$ python3 -q
>>> import numpy as np
>>> np.set_printoptions(suppress=True, linewidth=200)
>>> rd = lambda a: np.round(a, 2) + 0
>>> rng = np.random.default_rng(79)
>>> J = rng.normal(size=(23, 4))
>>> J = 3 * J / np.linalg.norm(J, axis=1, keepdims=True)
>>> rd(J)
array([[ 1.59, -1.88,  1.05, -1.36],
       [ 1.69,  0.01, -2.37,  0.72],
       [-1.55,  1.74,  1.44, -1.21],
       [ 1.94,  0.03,  2.19,  0.68],
       [-2.88,  0.01, -0.71, -0.43],
       [ 0.63, -0.88,  1.99, -1.97],
       [-2.18, -0.08,  2.04,  0.27],
       [-2.14,  1.54,  1.13,  0.87],
       [ 0.87,  2.44,  1.51, -0.09],
       [-1.17,  1.66, -1.29,  1.79],
       [-2.54,  1.26,  0.78, -0.61],
       [ 0.35,  0.39, -2.11,  2.06],
       [ 2.25,  1.85,  0.42, -0.58],
       [ 0.17,  1.37,  2.66, -0.11],
       [ 2.5 , -1.01,  1.26, -0.35],
       [-0.42, -0.27, -1.11,  2.74],
       [-0.46, -1.84, -0.71, -2.22],
       [ 1.4 , -1.15, -1.8 ,  1.57],
       [ 1.9 , -0.86,  0.95, -1.94],
       [-0.07,  0.5 ,  2.96, -0.04],
       [-0.45,  2.15,  0.07,  2.04],
       [ 0.42,  0.58, -2.59, -1.34],
       [ 0.92, -0.06, -1.4 , -2.49]])
>>> proj = J @ np.linalg.solve(J.T @ J, J.T)
>>> print(rd(proj @ J[:, 3]))
[-1.36  0.72 -1.21  0.68 -0.43 -1.97  0.27  0.87 -0.09  1.79 -0.61  2.06 -0.58 -0.11 -0.35  2.74 -2.22  1.57 -1.94 -0.04  2.04 -1.34 -2.49]
>>> print(np.allclose(proj @ proj, proj))
True
>>> idx = J[:, 0] > np.median(J[:, 0])
>>> r0 = J[idx].mean(axis=0) - J[~idx].mean(axis=0)
>>> idx.astype(int)
array([1, 1, 0, 1, 0, 1, 0, 0, 1, 0, 0, 0, 1, 0, 1, 0, 0, 1, 1, 0, 0, 1, 1])
>>> rd((((J - J.mean(axis=0)) @ r0 > 0) == idx).mean())
np.float64(0.91)
>>> np.argsort(-np.abs(r0).round(6), kind="stable")
array([0, 3, 1, 2])
>>> vec = np.array([3, -3, 2, -1])
>>> rhs = J @ vec
>>> print(rd(np.linalg.lstsq(J, rhs)[0]))
[ 3. -3.  2. -1.]
>>> rhs = rhs + 0.3 * rng.normal(size=23)
>>> rd(rhs)
array([ 13.96,  -0.4 ,  -5.89,   9.66, -10.09,  10.58,  -3.  ,  -9.51,  -2.11, -12.86,  -9.35,  -6.8 ,   2.69,   2.  ,  13.85,  -5.88,   4.46,   2.52,  12.58,   4.41,  -9.47,  -4.71,   2.34])
>>> c, *_ = np.linalg.lstsq(J, rhs)
>>> rd(np.linalg.norm(rhs - J @ c))
np.float64(1.19)
>>> rd(J.T @ (rhs - J @ c))
array([0., 0., 0., 0.])
>>> [round(float(np.linalg.norm(np.linalg.solve(J.T @ J + lam * np.eye(4), J.T @ rhs))), 2) for lam in (0, 1, 10, 100)]
[4.89, 4.8, 4.15, 1.88]
>>> c.round()
array([ 3., -3.,  2., -1.])
>>> rd(np.linalg.norm(J, axis=0))
array([7.54, 6.1 , 8.04, 6.95])
>>> rd(np.linalg.norm(J[21] - J[12]))
np.float64(3.82)
>>> rd(np.linalg.norm(J[21], 1)), rd(np.linalg.norm(J[21], np.inf))
(np.float64(4.92), np.float64(2.59))
>>> K = np.load("run7.npy")
>>> K
array([[1, 0, 0, 0],
       [4, 2, 0, 0],
       [9, 3, 2, 0],
       [1, 0, 1, 5]])
>>> M2 = K / np.sqrt((K ** 2).mean(axis=1, keepdims=True))
>>> rd(M2[1])
array([1.79, 0.89, 0.  , 0.  ])
>>> print(K - K.mean(axis=1, keepdims=True))
[[ 0.75 -0.25 -0.25 -0.25]
 [ 2.5   0.5  -1.5  -1.5 ]
 [ 5.5  -0.5  -1.5  -3.5 ]
 [-0.75 -1.75 -0.75  3.25]]
>>> np.linalg.matrix_rank(K - K.mean(axis=1, keepdims=True))
np.int64(3)
>>> A = np.load("out9.npy")
>>> A
array([[ 4.,  1.,  0.,  4.],
       [ 1.,  4.,  0.,  4.],
       [ 0.,  0.,  3.,  0.],
       [ 4.,  4.,  0., 19.]])
>>> (A - A.T) / 2
array([[0., 0., 0., 0.],
       [0., 0., 0., 0.],
       [0., 0., 0., 0.],
       [0., 0., 0., 0.]])
>>> np.allclose(A, A.T)
True
>>> print(rd(np.abs(np.linalg.eigvals(A)).max()))
21.0
>>> A @ A
array([[ 33.,  24.,   0.,  96.],
       [ 24.,  33.,   0.,  96.],
       [  0.,   0.,   9.,   0.],
       [ 96.,  96.,   0., 393.]])
>>> np.allclose(A @ A.T, A.T @ A)
True
>>> M = np.loadtxt("x.csv", delimiter=",")
>>> M
array([[ 0.41,  1.64,  0.94, -1.64, -2.35],
       [ 0.2 , -3.89,  1.62,  6.98,  4.08],
       [ 0.21,  1.31, -0.95, -2.34, -0.93]])
>>> t = np.radians(135)
>>> Rm = np.eye(5)
>>> Rm[2, 2] = Rm[4, 4] = np.cos(t)
>>> Rm[2, 4], Rm[4, 2] = -np.sin(t), np.sin(t)
>>> print(rd(Rm))
[[ 1.    0.    0.    0.    0.  ]
 [ 0.    1.    0.    0.    0.  ]
 [ 0.    0.   -0.71  0.   -0.71]
 [ 0.    0.    0.    1.    0.  ]
 [ 0.    0.    0.71  0.   -0.71]]
>>> M2 = M @ Rm.T
>>> rd(np.linalg.svd(M, compute_uv=False)), rd(np.linalg.svd(M2, compute_uv=False))
(array([10. ,  2. ,  0.4]), array([10. ,  2. ,  0.4]))
>>> rd(np.linalg.det(Rm)), rd(np.trace(Rm))
(np.float64(1.0), np.float64(1.59))
>>> rd(M2)
array([[ 0.41,  1.64,  1.  , -1.64,  2.33],
       [ 0.2 , -3.89, -4.03,  6.98, -1.74],
       [ 0.21,  1.31,  1.33, -2.34, -0.01]])
>>> np.allclose(np.linalg.norm(M, axis=1), np.linalg.norm(M2, axis=1))
True
>>> np.allclose(M @ M.T, M2 @ M2.T)
True
